$ ipython --no-banner

In [1]: import numpy as np

In [2]: import numpy.linalg as la

In [3]: np.set_printoptions(precision=1, suppress=True, linewidth=140, legacy="1.25")

In [4]: tidy = lambda a: np.round(a, 1) + 0

In [5]: C = np.array([[0.2, -1.2, -0.8, 0.3], [0.4, 0.8, 0.7, -0.7]])

In [6]: rng = np.random.default_rng(60)

In [7]: E = np.array([[-1, 0],
   ...:     [2, 1],
   ...:     [-1, 0],
   ...:     [2, -1],
   ...:     [-2, 2],
   ...:     [-2, 1],
   ...:     [1, 1],
   ...:     [1, 1],
   ...:     [-2, 1],
   ...:     [2, 1],
   ...:     [-1, -2],
   ...:     [1, 0],
   ...:     [-1, 0],
   ...:     [-1, 1],
   ...:     [-1, 1],
   ...:     [1, -1]]) @ C + 0.1 * rng.normal(size=(16, 4))

In [8]: print(tidy(E))
[[-0.3  1.2  0.9 -0.4]
 [ 0.7 -1.5 -0.8  0.1]
 [-0.2  1.3  0.9 -0.3]
 [ 0.1 -3.2 -2.1  1.4]
 [ 0.4  4.1  3.1 -2.2]
 [ 0.   3.2  2.3 -1.4]
 [ 0.5 -0.3  0.  -0.2]
 [ 0.5 -0.5 -0.1 -0.3]
 [ 0.1  3.3  2.3 -1.3]
 [ 0.8 -1.5 -1.   0.1]
 [-1.  -0.6 -0.6  1.1]
 [ 0.3 -1.1 -0.8  0.4]
 [-0.3  1.2  0.7 -0.4]
 [ 0.2  1.9  1.6 -0.7]
 [ 0.2  2.   1.3 -1. ]
 [-0.2 -2.  -1.6  0.9]]

In [9]: idx = E[:, 2] > np.median(E[:, 2])

In [10]: u = E[idx].mean(axis=0) - E[~idx].mean(axis=0)

In [11]: print(np.argsort(-np.abs(u).round(6), kind="stable"))
[1 2 3 0]

In [12]: print((((E - E.mean(axis=0)) @ u > 0) == idx).mean())
1.0

In [13]: B = np.c_[E[:, :3] @ np.array([[3, 2, -2], [3, 3, -3], [4, -2, -1]]), np.array([5, -5, 5, 9, 5, 5, 1, -2, 6, 2, -9, 3, -2, -7, 9, 3])]

In [14]: print(tidy(B))
[[  6.1   1.1  -3.8   5. ]
 [ -5.6  -1.6   3.9  -5. ]
 [  6.6   1.7  -4.3   5. ]
 [-17.7  -5.1  11.5   9. ]
 [ 25.7   6.8 -16.    5. ]
 [ 18.9   5.1 -12.    5. ]
 [  0.8   0.1  -0.2   1. ]
 [ -0.4  -0.2   0.6  -2. ]
 [ 19.4   5.3 -12.3   6. ]
 [ -6.4  -1.    4.1   2. ]
 [ -7.2  -2.8   4.4  -9. ]
 [ -5.7  -1.1   3.6   3. ]
 [  5.5   1.8  -3.8  -2. ]
 [ 12.7   2.8  -7.7  -7. ]
 [ 11.7   3.5  -7.5   9. ]
 [-13.2  -3.2   8.1   3. ]]

In [15]: print(tidy(la.lstsq(E, B[:, 0])[0]))
[3. 3. 4. 0.]
